% ipython --no-banner

In [1]: import numpy as np

In [2]: import numpy.linalg as la

In [3]: np.set_printoptions(precision=2, suppress=True, linewidth=120)

In [4]: rnd = lambda a: np.round(a, 2) + 0

In [5]: F = np.loadtxt("x.csv", delimiter=",")

In [6]: F
Out[6]: 
array([[-3.,  1.,  0.,  0.,  0.,  0.,  0.,  0.,  0.,  0.],
       [ 0., -3.,  1.,  0.,  0.,  0.,  0.,  0.,  0.,  0.],
       [ 0.,  0., -3.,  1.,  0.,  0.,  0.,  0.,  0.,  0.],
       [ 0.,  0.,  0., -3.,  1.,  0.,  0.,  0.,  0.,  0.],
       [ 0.,  0.,  0.,  0., -3.,  1.,  0.,  0.,  0.,  0.],
       [ 0.,  0.,  0.,  0.,  0., -3.,  1.,  0.,  0.,  0.],
       [ 0.,  0.,  0.,  0.,  0.,  0., -3.,  1.,  0.,  0.],
       [ 0.,  0.,  0.,  0.,  0.,  0.,  0., -3.,  1.,  0.],
       [ 0.,  0.,  0.,  0.,  0.,  0.,  0.,  0., -3.,  1.],
       [ 0.,  0.,  0.,  0.,  0.,  0.,  0.,  0.,  0., -3.]])

In [7]: # triangular: eigenvalues sit on the diagonal

In [8]: other = la.inv(F)

In [9]: rnd(la.det(F) * la.det(other))
Out[9]: np.float64(1.0)

In [10]: rnd(la.det(F) * other)
Out[10]: 
array([[-19683.,  -6561.,  -2187.,   -729.,   -243.,    -81.,    -27.,     -9.,     -3.,     -1.],
       [     0., -19683.,  -6561.,  -2187.,   -729.,   -243.,    -81.,    -27.,     -9.,     -3.],
       [     0.,      0., -19683.,  -6561.,  -2187.,   -729.,   -243.,    -81.,    -27.,     -9.],
       [     0.,      0.,      0., -19683.,  -6561.,  -2187.,   -729.,   -243.,    -81.,    -27.],
       [     0.,      0.,      0.,      0., -19683.,  -6561.,  -2187.,   -729.,   -243.,    -81.],
       [     0.,      0.,      0.,      0.,      0., -19683.,  -6561.,  -2187.,   -729.,   -243.],
       [     0.,      0.,      0.,      0.,      0.,      0., -19683.,  -6561.,  -2187.,   -729.],
       [     0.,      0.,      0.,      0.,      0.,      0.,      0., -19683.,  -6561.,  -2187.],
       [     0.,      0.,      0.,      0.,      0.,      0.,      0.,      0., -19683.,  -6561.],
       [     0.,      0.,      0.,      0.,      0.,      0.,      0.,      0.,      0., -19683.]])

In [11]: np.allclose(other, F.T)
Out[11]: False

In [12]: rnd(F @ other)
Out[12]: 
array([[1., 0., 0., 0., 0., 0., 0., 0., 0., 0.],
       [0., 1., 0., 0., 0., 0., 0., 0., 0., 0.],
       [0., 0., 1., 0., 0., 0., 0., 0., 0., 0.],
       [0., 0., 0., 1., 0., 0., 0., 0., 0., 0.],
       [0., 0., 0., 0., 1., 0., 0., 0., 0., 0.],
       [0., 0., 0., 0., 0., 1., 0., 0., 0., 0.],
       [0., 0., 0., 0., 0., 0., 1., 0., 0., 0.],
       [0., 0., 0., 0., 0., 0., 0., 1., 0., 0.],
       [0., 0., 0., 0., 0., 0., 0., 0., 1., 0.],
       [0., 0., 0., 0., 0., 0., 0., 0., 0., 1.]])

In [13]: rnd(la.inv(other))
Out[13]: 
array([[-3.,  1.,  0.,  0.,  0.,  0.,  0.,  0.,  0.,  0.],
       [ 0., -3.,  1.,  0.,  0.,  0.,  0.,  0.,  0.,  0.],
       [ 0.,  0., -3.,  1.,  0.,  0.,  0.,  0.,  0.,  0.],
       [ 0.,  0.,  0., -3.,  1.,  0.,  0.,  0.,  0.,  0.],
       [ 0.,  0.,  0.,  0., -3.,  1.,  0.,  0.,  0.,  0.],
       [ 0.,  0.,  0.,  0.,  0., -3.,  1.,  0.,  0.,  0.],
       [ 0.,  0.,  0.,  0.,  0.,  0., -3.,  1.,  0.,  0.],
       [ 0.,  0.,  0.,  0.,  0.,  0.,  0., -3.,  1.,  0.],
       [ 0.,  0.,  0.,  0.,  0.,  0.,  0.,  0., -3.,  1.],
       [ 0.,  0.,  0.,  0.,  0.,  0.,  0.,  0.,  0., -3.]])

In [14]: rnd(la.slogdet(F)[0])
Out[14]: np.float64(1.0)
